$ ipython --no-banner

In [1]: import numpy as np

In [2]: np.set_printoptions(precision=2, suppress=True, linewidth=200, legacy="1.25")

In [3]: def tidy(a):
   ...:     return np.round(a, 2) + 0
   ...: 

In [4]: other = np.array([[1, -1], [1, -1]])

In [5]: J = np.triu(other)

In [6]: J
Out[6]: 
array([[ 1, -1],
       [ 0, -1]])

In [7]: # triangular: eigenvalues sit on the diagonal

In [8]: hat = np.triu(np.array([[2, -2], [4, -5]]), 1) + np.eye(2)

In [9]: other = hat @ J @ np.linalg.inv(hat)

In [10]: np.trace(other), np.trace(J)
Out[10]: (0.0, 0)

In [11]: other
Out[11]: 
array([[ 1.,  3.],
       [ 0., -1.]])

In [12]: np.poly(other)
Out[12]: array([ 1.,  0., -1.])

In [13]: np.prod(np.diag(J)), tidy(np.linalg.det(J))
Out[13]: (-1, -1.0)

In [14]: J @ J
Out[14]: 
array([[1, 0],
       [0, 1]])

In [15]: np.linalg.matrix_power(J - np.diag(np.diag(J)), 2)
Out[15]: 
array([[0, 0],
       [0, 0]])

In [16]: np.linalg.matrix_rank(J - J[0, 0] * np.eye(2))
Out[16]: 1

In [17]: np.einsum("ij,ji->", J, J)
Out[17]: 2

In [18]: np.poly(J)
Out[18]: array([ 1.,  0., -1.])

In [19]: tidy(np.linalg.det(2 * J)), tidy(np.linalg.det(J))
Out[19]: (-4.0, -1.0)

In [20]: F = np.load("sample12.npy")

In [21]: F
Out[21]: 
array([[ 4,  5,  6,  7],
       [ 8,  9, 10, 11],
       [12, 13, 14, 15]])

In [22]: other = np.linalg.invert(J)
Traceback (most recent call last):
  Cell In[22], line 1
    other = np.linalg.invert(J)
AttributeError: module 'numpy.linalg' has no attribute 'invert'


In [23]: other = np.linalg.inv(J)

In [24]: J @ other
Out[24]: 
array([[1., 0.],
       [0., 1.]])

In [25]: (np.abs(other) > 1e-9).astype(int)
Out[25]: 
array([[1, 1],
       [0, 1]])

In [26]: tidy(np.linalg.cond(J))
Out[26]: 2.62

In [27]: other
Out[27]: 
array([[ 1., -1.],
       [-0., -1.]])

In [28]: W0 = np.load("dump.npy")

In [29]: W0
Out[29]: 
array([[0., 2., 2.],
       [2., 0., 0.],
       [2., 0., 0.]])

In [30]: theta = np.radians(72)

In [31]: R = np.eye(3)

In [32]: R[2, 2] = R[0, 0] = np.cos(theta)

In [33]: R[2, 0], R[0, 2] = -np.sin(theta), np.sin(theta)

In [34]: tidy(R)
Out[34]: 
array([[ 0.31,  0.  ,  0.95],
       [ 0.  ,  1.  ,  0.  ],
       [-0.95,  0.  ,  0.31]])

In [35]: other = W0 @ R.T

In [36]: tidy(np.linalg.det(R)), tidy(np.trace(R))
Out[36]: (1.0, 1.62)

In [37]: np.allclose(np.linalg.norm(W0, axis=1), np.linalg.norm(other, axis=1))
Out[37]: True

In [38]: other = np.array([[0, 2], [2, 2], [0, 1]])

In [39]: np.linalg.matrix_rank(np.vstack([W0, other.T]))
Out[39]: 3

In [40]: np.einsum("ik,kj->ij", W0, other)
Out[40]: 
array([[4., 6.],
       [0., 4.],
       [0., 4.]])

In [41]: np.linalg.matrix_rank(W0 @ other)
Out[41]: 2

In [42]: other.T @ W0.T
Out[42]: 
array([[4., 0., 0.],
       [6., 4., 4.]])

In [43]: np.einsum("ij,ij->i", W0, W0)
Out[43]: array([8., 4., 4.])

In [44]: np.einsum("ik,kj->ji", W0, other)
Out[44]: 
array([[4., 0., 0.],
       [6., 4., 4.]])

In [45]: np.vstack([W0, other.T]).shape
Out[45]: (5, 3)

In [46]: other @ W0
Traceback (most recent call last):
  Cell In[46], line 1
    other @ W0
ValueError: matmul: Input operand 1 has a mismatch in its core dimension 0, with gufunc signature (n?,k),(k,m?)->(n?,m?) (size 3 is different from 2)


In [47]: rank = np.linalg.matrix_rank(W0)

In [48]: rank
Out[48]: 2

In [49]: N = np.linalg.svd(W0)[2][rank:].T

In [50]: N.shape
Out[50]: (3, 1)

In [51]: [int(np.linalg.matrix_rank(W0[:, :j + 1])) for j in range(3)]
Out[51]: [1, 2, 2]

In [52]: tidy(W0 @ N)
Out[52]: 
array([[0.],
       [0.],
       [0.]])

In [53]: [int(np.linalg.matrix_rank(W0[:i])) for i in range(1, len(W0) + 1)]
Out[53]: [1, 2, 2]

In [54]: np.linalg.matrix_rank(W0.T @ W0), np.linalg.matrix_rank(W0 @ W0.T)
Out[54]: (2, 2)

In [55]: m1 = 4 * np.eye(4) + np.eye(4, k=1)

In [56]: m1
Out[56]: 
array([[4., 1., 0., 0.],
       [0., 4., 1., 0.],
       [0., 0., 4., 1.],
       [0., 0., 0., 4.]])

In [57]: hat = np.triu(np.array([[-2, -1, 0, 2], [-1, 0, -2, -2], [0, 1, -2, -1], [-1, 2, 1, -2]]), 1) + np.eye(4)

In [58]: other = hat @ m1 @ np.linalg.inv(hat)

In [59]: np.trace(other), np.trace(m1)
Out[59]: (16.0, 16.0)

In [60]: np.linalg.matrix_rank(other)
Out[60]: 4

In [61]: other = m1 / np.sqrt((m1 ** 2).mean(axis=1, keepdims=True))

In [62]: tidy(other[0])
Out[62]: array([1.94, 0.49, 0.  , 0.  ])

In [63]: m1 - m1.mean(axis=1, keepdims=True)
Out[63]: 
array([[ 2.75, -0.25, -1.25, -1.25],
       [-1.25,  2.75, -0.25, -1.25],
       [-1.25, -1.25,  2.75, -0.25],
       [-1.  , -1.  , -1.  ,  3.  ]])

In [64]: np.linalg.matrix_rank(other) == np.linalg.matrix_rank(m1)
Out[64]: True
